$ python -q
>>> import numpy as np
>>> np.set_printoptions(precision=3, suppress=True, linewidth=120)
>>> rd = lambda a: np.round(a, 3) + 0
>>> X = np.load("layer3.npy")
>>> print(X)
[[ 0  0  6  9  9  6  9  3  3  9  9  6]
 [ 0  0  4  6  6  4  6  2  2  6  6  4]
 [ 0  0  6  9  9  6  9  3  3  9  9  6]
 [ 0  0  2  3  3  2  3  1  1  3  3  2]
 [ 0  0 10 15 15 10 15  5  5 15 15 10]
 [ 0  0  0  0  0  0  0  0  0  0  0  0]
 [ 0  0  2  3  3  2  3  1  1  3  3  2]
 [ 0  0  2  3  3  2  3  1  1  3  3  2]
 [ 0  0  6  9  9  6  9  3  3  9  9  6]
 [ 0  0 10 15 15 10 15  5  5 15 15 10]]
>>> print(rd(np.linalg.norm(X, 2) / np.linalg.norm(X)))
1.0
>>> A = np.load("data.npy")
>>> print(A)
[[ 1 -1  1 -1 -1  1 -1  1]
 [ 1 -1  1 -1  1 -1  1 -1]
 [ 1  1 -1 -1  1  1 -1 -1]
 [ 1 -1 -1  1 -1  1  1 -1]
 [ 1 -1 -1  1  1 -1 -1  1]
 [ 1  1 -1 -1 -1 -1  1  1]
 [ 1  1  1  1 -1 -1 -1 -1]
 [ 1  1  1  1  1  1  1  1]]
>>> print(A.T @ A)
[[8 0 0 0 0 0 0 0]
 [0 8 0 0 0 0 0 0]
 [0 0 8 0 0 0 0 0]
 [0 0 0 8 0 0 0 0]
 [0 0 0 0 8 0 0 0]
 [0 0 0 0 0 8 0 0]
 [0 0 0 0 0 0 8 0]
 [0 0 0 0 0 0 0 8]]
>>> print(A[:, 6] @ A[:, 2])
0
>>> print(rd(np.linalg.svd(A, compute_uv=False)))
[2.828 2.828 2.828 2.828 2.828 2.828 2.828 2.828]
>>> print(rd(np.linalg.pinv(A)))
[[ 0.125  0.125  0.125  0.125  0.125  0.125  0.125  0.125]
 [-0.125 -0.125  0.125 -0.125 -0.125  0.125  0.125  0.125]
 [ 0.125  0.125 -0.125 -0.125 -0.125 -0.125  0.125  0.125]
 [-0.125 -0.125 -0.125  0.125  0.125 -0.125  0.125  0.125]
 [-0.125  0.125  0.125 -0.125  0.125 -0.125 -0.125  0.125]
 [ 0.125 -0.125  0.125  0.125 -0.125 -0.125 -0.125  0.125]
 [-0.125  0.125 -0.125  0.125 -0.125  0.125 -0.125  0.125]
 [ 0.125 -0.125 -0.125 -0.125  0.125  0.125 -0.125  0.125]]
>>> print(A @ A.T)
[[8 0 0 0 0 0 0 0]
 [0 8 0 0 0 0 0 0]
 [0 0 8 0 0 0 0 0]
 [0 0 0 8 0 0 0 0]
 [0 0 0 0 8 0 0 0]
 [0 0 0 0 0 8 0 0]
 [0 0 0 0 0 0 8 0]
 [0 0 0 0 0 0 0 8]]
>>> f = np.array([3, 0, 1, 1, 0, 0, 1, 3])
>>> M2 = A + np.outer(f, np.eye(8)[5])
>>> print(M2)
[[ 1. -1.  1. -1. -1.  4. -1.  1.]
 [ 1. -1.  1. -1.  1. -1.  1. -1.]
 [ 1.  1. -1. -1.  1.  2. -1. -1.]
 [ 1. -1. -1.  1. -1.  2.  1. -1.]
 [ 1. -1. -1.  1.  1. -1. -1.  1.]
 [ 1.  1. -1. -1. -1. -1.  1.  1.]
 [ 1.  1.  1.  1. -1.  0. -1. -1.]
 [ 1.  1.  1.  1.  1.  4.  1.  1.]]
>>> M = np.load("test12.npy")
>>> print(M)
[[ 0  3  3  1  0 -3 -3  3 -1  0  3  1]
 [ 0  0 -1  3  3  2 -3  2  0  2  1  2]
 [ 0  0  0  2  2 -1 -3 -3  3  0  0 -3]
 [ 0  0  0  0 -1  2 -1  1 -1 -2 -2  1]
 [ 0  0  0  0  0 -2 -1 -1  3  1 -1 -3]
 [ 0  0  0  0  0  0  3 -1  0  3 -3 -2]
 [ 0  0  0  0  0  0  0  0  1  1 -1 -2]
 [ 0  0  0  0  0  0  0  0  0  0  1 -2]
 [ 0  0  0  0  0  0  0  0  0  0 -2  2]
 [ 0  0  0  0  0  0  0  0  0  0  2  1]
 [ 0  0  0  0  0  0  0  0  0  0  0  2]
 [ 0  0  0  0  0  0  0  0  0  0  0  0]]
>>> # null space of dimension 3
>>> r = np.linalg.matrix_rank(M)
>>> print(r)
9
>>> ns = np.linalg.svd(M)[2][r:].T
>>> print(ns.shape)
(12, 3)
>>> print([int(np.linalg.matrix_rank(M[:i])) for i in range(1, len(M) + 1)])
[1, 2, 3, 4, 5, 6, 7, 8, 9, 9, 9, 9]
>>> x = np.array([3, -2, 2, -2, -1, -3, 3, -1, 1, 0, 2, -3])
>>> print(M * x)
[[ 0 -6  6 -2  0  9 -9 -3 -1  0  6 -3]
 [ 0  0 -2 -6 -3 -6 -9 -2  0  0  2 -6]
 [ 0  0  0 -4 -2  3 -9  3  3  0  0  9]
 [ 0  0  0  0  1 -6 -3 -1 -1  0 -4 -3]
 [ 0  0  0  0  0  6 -3  1  3  0 -2  9]
 [ 0  0  0  0  0  0  9  1  0  0 -6  6]
 [ 0  0  0  0  0  0  0  0  1  0 -2  6]
 [ 0  0  0  0  0  0  0  0  0  0  2  6]
 [ 0  0  0  0  0  0  0  0  0  0 -4 -6]
 [ 0  0  0  0  0  0  0  0  0  0  4 -3]
 [ 0  0  0  0  0  0  0  0  0  0  0 -6]
 [ 0  0  0  0  0  0  0  0  0  0  0  0]]
>>> print(M @ (2 * x))
[ -6 -64   6 -34  28  20  10  16 -20   2 -12   0]
>>> print(np.sign((M @ x).round(6)))
[-1 -1  1 -1  1  1  1  1 -1  1 -1  0]
>>> print(np.einsum("ij,j->i", M, x))
[ -3 -32   3 -17  14  10   5   8 -10   1  -6   0]
>>> print(M @ np.ones(12))
[ 7. 11. -3. -3. -4.  0. -1. -1.  0.  3.  2.  0.]
>>> print(M @ np.eye(12)[2])
[ 3. -1.  0.  0.  0.  0.  0.  0.  0.  0.  0.  0.]
>>> print(M @ x)
[ -3 -32   3 -17  14  10   5   8 -10   1  -6   0]
>>> mat = np.load("out2.npy")
>>> print(mat)
[[-8 -6  2 -2 -5 -6  3 -3  5 -4 -2  2]
 [-6 -6  3 -3 -5 -3 -3 -2 -7 -5 -9  6]
 [ 2  3 -8 -1 -1  0  0  8  7  7  7  5]
 [-2 -3 -1 -6  2  1  3 -3 -3 -7 -7  2]
 [-5 -5 -1  2  8 -4 -2  0  0 -2 -4 -8]
 [-6 -3  0  1 -4 -6 -4  0  1  5  5  1]
 [ 3 -3  0  3 -2 -4  4 -3  9 -2  6 -8]
 [-3 -2  8 -3  0  0 -3 -2  0 -7  7 -1]
 [ 5 -7  7 -3  0  1  9  0  8 -3  2  4]
 [-4 -5  7 -7 -2  5 -2 -7 -3  0 -6 -4]
 [-2 -9  7 -7 -4  5  6  7  2 -6  2  5]
 [ 2  6  5  2 -8  1 -8 -1  4 -4  5  4]]
>>> # symmetric, so the eigenvalues are real
>>> Q, evecs = np.linalg.qr(mat[:, :2])[0], np.linalg.qr(mat[:, 2:])[0]
>>> sig = np.linalg.svd(Q.T @ evecs, compute_uv=False)
>>> print(rd(np.linalg.norm(Q @ Q.T - evecs @ evecs.T, 2)))
1.0
>>> print(rd(np.degrees(np.arccos(sig.clip(0, 1)))))
[ 1.989 24.385]
